$ ipython --no-banner

In [1]: import numpy as np

In [2]: np.set_printoptions(suppress=True, linewidth=100)

In [3]: rnd = lambda a: np.round(a, 3) + 0

In [4]: J = np.loadtxt("run2.csv", delimiter=",")

In [5]: print(J)
[[ 0. -1. -2. -1. -3.  1. -1. -3.]
 [ 1.  0.  5.  5. -1. -1.  0.  0.]
 [ 2. -5.  0. -3.  3.  1.  0.  2.]
 [ 1. -5.  3.  0.  0. -2.  3. -3.]
 [ 3.  1. -3.  0.  0.  0.  6.  4.]
 [-1.  1. -1.  2.  0.  0. -5.  1.]
 [ 1.  0.  0. -3. -6.  5.  0. -2.]
 [ 3.  0. -2.  3. -4. -1.  2.  0.]]

In [6]: x = np.array([-1, -3, -1, 2, 1, 2, 0, -2])

In [7]: print(np.sign((J @ x).round(6)))
[ 1.  1.  1.  1. -1.  1.  1. -1.]

In [8]: print(J @ x)
[  8.   1.   8.  13. -11.   1.   1.  -1.]

In [9]: print(J @ np.eye(8)[5])
[ 1. -1.  1. -2.  0.  0.  5. -1.]

In [10]: print(np.linalg.norm(J @ x) <= np.linalg.norm(J, 2) * np.linalg.norm(x) + 1e-9)
True

In [11]: Q, V = np.linalg.qr(J[:, :7])[0], np.linalg.qr(J[:, 7:])[0]

In [12]: sv = np.linalg.svd(Q.T @ V, compute_uv=False)

In [13]: print(rnd(np.degrees(np.arccos(sv.clip(0, 1)))))
[7.403]

In [14]: print(rnd(sv))
[0.992]

In [15]: print((sv > 0.9).sum())
1

In [16]: F = np.loadtxt("layer12.csv", delimiter=",")

In [17]: print(F)
[[1.    0.9   0.81  0.729 0.656 0.59  0.531 0.478]
 [0.9   1.    0.9   0.81  0.729 0.656 0.59  0.531]
 [0.81  0.9   1.    0.9   0.81  0.729 0.656 0.59 ]
 [0.729 0.81  0.9   1.    0.9   0.81  0.729 0.656]
 [0.656 0.729 0.81  0.9   1.    0.9   0.81  0.729]
 [0.59  0.656 0.729 0.81  0.9   1.    0.9   0.81 ]
 [0.531 0.59  0.656 0.729 0.81  0.9   1.    0.9  ]
 [0.478 0.531 0.59  0.656 0.729 0.81  0.9   1.   ]]

In [18]: # symmetric

In [19]: x = np.array([0, 3, -2, 1, -1, 2, 3, 2])

In [20]: print(rnd(F @ (2 * x)))
[ 9.764 10.85  10.792 11.698 12.31  13.48  13.954 13.32 ]

In [21]: print(rnd((F * x).sum(axis=1)))
[4.882 5.425 5.396 5.849 6.155 6.74  6.977 6.66 ]

In [22]: print(np.sign((F @ x).round(6)))
[1. 1. 1. 1. 1. 1. 1. 1.]

In [23]: x = np.ones(8)

In [24]: for _ in range(6):
    ...:     x = F @ x
    ...:     x /= np.linalg.norm(x)
    ...:     print(round(x @ F @ x, 3))
    ...: 
6.202
6.202
6.202
6.202
6.202
6.202

In [25]: print(rnd(x))
[0.324 0.349 0.366 0.374 0.374 0.366 0.349 0.324]

In [26]: print(F.sum(axis=1))
[5.694 6.116 6.395 6.534 6.534 6.395 6.116 5.694]

In [27]: print(rnd(F.mean(axis=0)))
[0.712 0.764 0.799 0.817 0.817 0.799 0.765 0.712]

In [28]: print(rnd(np.linalg.svd(F, compute_uv=False)))
[6.202 1.008 0.33  0.164 0.104 0.076 0.061 0.055]

In [29]: ev, V = np.linalg.eigh(F)

In [30]: print(rnd(np.linalg.svd(F, compute_uv=False)))
[6.202 1.008 0.33  0.164 0.104 0.076 0.061 0.055]

In [31]: print(rnd(ev))
[0.055 0.061 0.076 0.104 0.164 0.33  1.008 6.202]

In [32]: print(rnd(np.abs(V[:, -1])))
[0.324 0.349 0.366 0.374 0.374 0.366 0.349 0.324]

In [33]: print(rnd(np.linalg.eigvalsh(F + -2 * np.eye(8))))
[-1.945 -1.939 -1.924 -1.896 -1.836 -1.67  -0.992  4.202]

In [34]: print(np.unique(ev.round(6) + 0, return_counts=True)[1])
[1 1 1 1 1 1 1 1]

In [35]: feats = np.tanh(np.array([[-1.4, 0.2],
    ...:     [0.4, 0.0],
    ...:     [-1.2, -1.0],
    ...:     [-0.8, -0.4],
    ...:     [-0.4, 1.2],
    ...:     [1.8, -0.2],
    ...:     [-1.0, -0.6],
    ...:     [-1.1, -0.6],
    ...:     [-1.6, -0.4],
    ...:     [-0.3, 0.4],
    ...:     [2.3, -0.4],
    ...:     [-1.0, -0.3],
    ...:     [0.1, -0.6],
    ...:     [0.2, -0.5],
    ...:     [0.3, 0.5],
    ...:     [-2.2, 0.1],
    ...:     [1.6, -0.9],
    ...:     [-2.1, 0.6],
    ...:     [-0.4, -1.1]]) @ np.array([[-1.0, -1.5, -1.0, -1.7, 2.7], [-0.9, 0.1, -0.6, -0.8, 0.4]]))

In [36]: print(rnd(feats))
[[ 0.84   0.972  0.856  0.977 -0.999]
 [-0.38  -0.537 -0.38  -0.592  0.793]
 [ 0.97   0.935  0.947  0.993 -0.999]
 [ 0.821  0.821  0.778  0.933 -0.981]
 [-0.592  0.617 -0.31  -0.273 -0.537]
 [-0.925 -0.991 -0.933 -0.994  1.   ]
 [ 0.912  0.894  0.876  0.975 -0.994]
 [ 0.927  0.92   0.898  0.982 -0.997]
 [ 0.961  0.982  0.951  0.995 -1.   ]
 [-0.06   0.454  0.06   0.188 -0.572]
 [-0.96  -0.998 -0.968 -0.998  1.   ]
 [ 0.854  0.9    0.827  0.96  -0.993]
 [ 0.414 -0.207  0.254  0.3    0.03 ]
 [ 0.245 -0.336  0.1    0.06   0.327]
 [-0.635 -0.38  -0.537 -0.721  0.766]
 [ 0.971  0.997  0.973  0.999 -1.   ]
 [-0.658 -0.986 -0.786 -0.964  0.999]
 [ 0.915  0.997  0.94   0.996 -1.   ]
 [ 0.883  0.454  0.786  0.915 -0.909]]

In [37]: cen = feats - feats.mean(axis=0)

In [38]: V = np.linalg.svd(cen)[2][:1]

In [39]: M2 = cen - cen @ V.T @ V

In [40]: print(rnd(np.diag(V.T @ V)))
[0.178 0.189 0.176 0.222 0.234]

In [41]: M2 = np.c_[feats[:, :4] @ np.array([[0, -6, -2, 2], [5, -3, -4, 7], [2, 7, -4, 4], [2, 5, -3, -8]]), np.array([-1, -9, 5, -3, -6, -5, 1, -1, -4, -7, -8, -8, -5, -1, 7, -3, -5, 1, -8])]

In [42]: print(rnd(M2))
[[  8.524   2.926 -11.922   4.093  -1.   ]
 [ -4.628  -1.726   6.202  -1.307  -9.   ]
 [  8.557   2.965 -12.449   4.33    5.   ]
 [  7.527   2.72  -10.836   3.038  -3.   ]
 [  1.92   -1.833   0.772   4.081  -6.   ]
 [ -8.81   -2.978  12.528  -4.568  -5.   ]
 [  8.171   2.855 -11.829   3.788   1.   ]
 [  8.36    2.868 -12.072   4.031  -1.   ]
 [  8.804   2.919 -12.641   4.638  -4.   ]
 [  2.766   0.355  -2.5     1.797  -7.   ]
 [ -8.924  -3.017  12.779  -4.79   -8.   ]
 [  8.072   2.768 -11.494   3.638  -8.   ]
 [  0.075   1.421  -1.918  -2.008  -5.   ]
 [ -1.363   0.537   0.277  -1.946  -1.   ]
 [ -4.416  -2.414   7.102  -0.309   7.   ]
 [  8.929   2.984 -12.818   4.825  -3.   ]
 [ -8.431  -3.41   11.297  -3.652  -5.   ]
 [  8.856   3.078 -12.566   4.602   1.   ]
 [  5.673   3.415  -9.472   0.765  -8.   ]]

In [43]: print(np.linalg.matrix_rank(np.c_[feats, M2]))
6

In [44]: print(np.linalg.matrix_rank(M2))
5

In [45]: print(rnd(np.linalg.norm(M2 - feats @ np.linalg.lstsq(feats, M2)[0], axis=0)))
[ 0.     0.     0.     0.    20.234]

In [46]: rng = np.random.default_rng(95566)

In [47]: theta = np.sort(rng.uniform(-2, 2, 19))

In [48]: W0 = np.c_[theta, theta ** 2, theta ** 3] @ np.array([[-2, -2, 1], [1, 0, 1], [-3, -2, -2]])

In [49]: print(rnd(W0))
[[ 28.59   17.89   15.813]
 [ 24.621  15.44   13.285]
 [ 19.324  12.177   9.947]
 [ 18.214  11.494   9.255]
 [  6.455   4.28    2.247]
 [  6.349   4.214   2.189]
 [  5.738   3.839   1.86 ]
 [  1.707   1.304   0.024]
 [  0.769   0.653  -0.156]
 [ -0.731  -0.814   0.397]
 [ -1.187  -1.316   0.509]
 [ -1.926  -2.073   0.505]
 [ -3.871  -3.885   0.042]
 [ -4.272  -4.241  -0.093]
 [ -4.565  -4.498  -0.197]
 [ -6.664  -6.295  -1.036]
 [ -8.237  -7.603  -1.738]
 [ -9.043  -8.264  -2.114]
 [-11.191 -10.004  -3.157]]

In [50]: Q, V = np.linalg.qr(W0[:, :2])[0], np.linalg.qr(W0[:, 2:])[0]

In [51]: sv = np.linalg.svd(Q.T @ V, compute_uv=False)

In [52]: print(rnd(np.linalg.norm(Q @ Q.T - V @ V.T, 2)))
1.0

In [53]: T = np.stack([W0, -1 * W0, W0[::-1]])

In [54]: print(np.linalg.matrix_rank(T.reshape(3, -1)))
2

In [55]: print(rnd(T.sum(axis=0)))
[[-11.191 -10.004  -3.157]
 [ -9.043  -8.264  -2.114]
 [ -8.237  -7.603  -1.738]
 [ -6.664  -6.295  -1.036]
 [ -4.565  -4.498  -0.197]
 [ -4.272  -4.241  -0.093]
 [ -3.871  -3.885   0.042]
 [ -1.926  -2.073   0.505]
 [ -1.187  -1.316   0.509]
 [ -0.731  -0.814   0.397]
 [  0.769   0.653  -0.156]
 [  1.707   1.304   0.024]
 [  5.738   3.839   1.86 ]
 [  6.349   4.214   2.189]
 [  6.455   4.28    2.247]
 [ 18.214  11.494   9.255]
 [ 19.324  12.177   9.947]
 [ 24.621  15.44   13.285]
 [ 28.59   17.89   15.813]]

In [56]: print(rnd(np.linalg.norm(T, axis=(1, 2))))
[66.988 66.988 66.988]
